% python3 -q
>>> import numpy as np
>>> import numpy.linalg as la
>>> np.set_printoptions(suppress=True, linewidth=160)
>>> rnd = lambda a: np.round(a, 1) + 0
>>> mat = np.load("run9.npy")
>>> rnd(mat)
array([[ 12.1,   5.4,  14.4,  -3.9],
       [ -2.1, -18.3,   0.7,   7.8],
       [-11.8,  -7.4, -13.6,   4.6],
       [-10.6, -10.9, -11.5,   5.9],
       [  9.7,  12.7,  10. ,  -6.5],
       [ -1.5, -18.3,   1.5,   7.7],
       [  1.3, -18. ,   4.9,   7.2],
       [-11.3,  -9.1, -12.7,   5.3],
       [ 10.1,  11.9,  10.7,  -6.3],
       [ -5.3, -17.3,  -3.6,   7.8],
       [  8.1, -12.6,  12.6,   4. ],
       [ -4.7, -17.6,  -2.8,   7.8],
       [  1.9,  18.3,  -0.9,  -7.7],
       [-10. , -12.2, -10.6,   6.3],
       [ -8.3,  12.3, -12.8,  -3.9],
       [-12. ,  -6.2, -14.1,   4.2],
       [  8.4,  14.7,   8. ,  -7.1],
       [  1.6,  18.3,  -1.3,  -7.7],
       [ 10.1,  12. ,  10.7,  -6.3],
       [ -3.6,  17. ,  -7.6,  -6.5],
       [ 12.2,  -0.8,  15.7,  -1.3],
       [  6.6, -14.4,  11.1,   5. ],
       [  9.4, -10.4,  13.9,   3. ],
       [ -7.5, -15.6,  -6.7,   7.4],
       [ 10.8,  -7.2,  15.1,   1.5],
       [-10.7,   7.6, -15. ,  -1.7]])
>>> labels = mat[:, 0] > np.median(mat[:, 0])
>>> f = mat[labels].mean(axis=0) - mat[~labels].mean(axis=0)
>>> np.argsort(-np.abs(f).round(6), kind="stable")
array([2, 0, 1, 3])
>>> ((mat - mat.mean(axis=0)) @ f > 0).astype(int)
array([1, 0, 0, 0, 1, 0, 0, 0, 1, 0, 1, 0, 1, 0, 0, 0, 1, 1, 1, 1, 1, 1, 1, 0, 1, 0])
>>> labels.astype(int)
array([1, 0, 0, 0, 1, 0, 1, 0, 1, 0, 1, 0, 1, 0, 0, 0, 1, 1, 1, 0, 1, 1, 1, 0, 1, 0])
>>> rnd(f)
array([15.5,  9.7, 18. , -6.1])
>>> C2 = np.cov(mat, rowvar=False)
>>> rnd(np.median(mat, axis=0))
array([-0.1, -7.3, -0.1,  3.5])
>>> rnd(np.polyfit(mat[:, 2], mat[:, 1], 1))
array([ 0.1, -2.6])
>>> np.argsort(-mat.std(axis=0).round(6), kind="stable")
array([1, 2, 0, 3])
>>> C2.shape
(4, 4)
>>> rnd(np.corrcoef(mat.T))
array([[ 1. ,  0.3,  1. , -0.5],
       [ 0.3,  1. ,  0.1, -1. ],
       [ 1. ,  0.1,  1. , -0.3],
       [-0.5, -1. , -0.3,  1. ]])
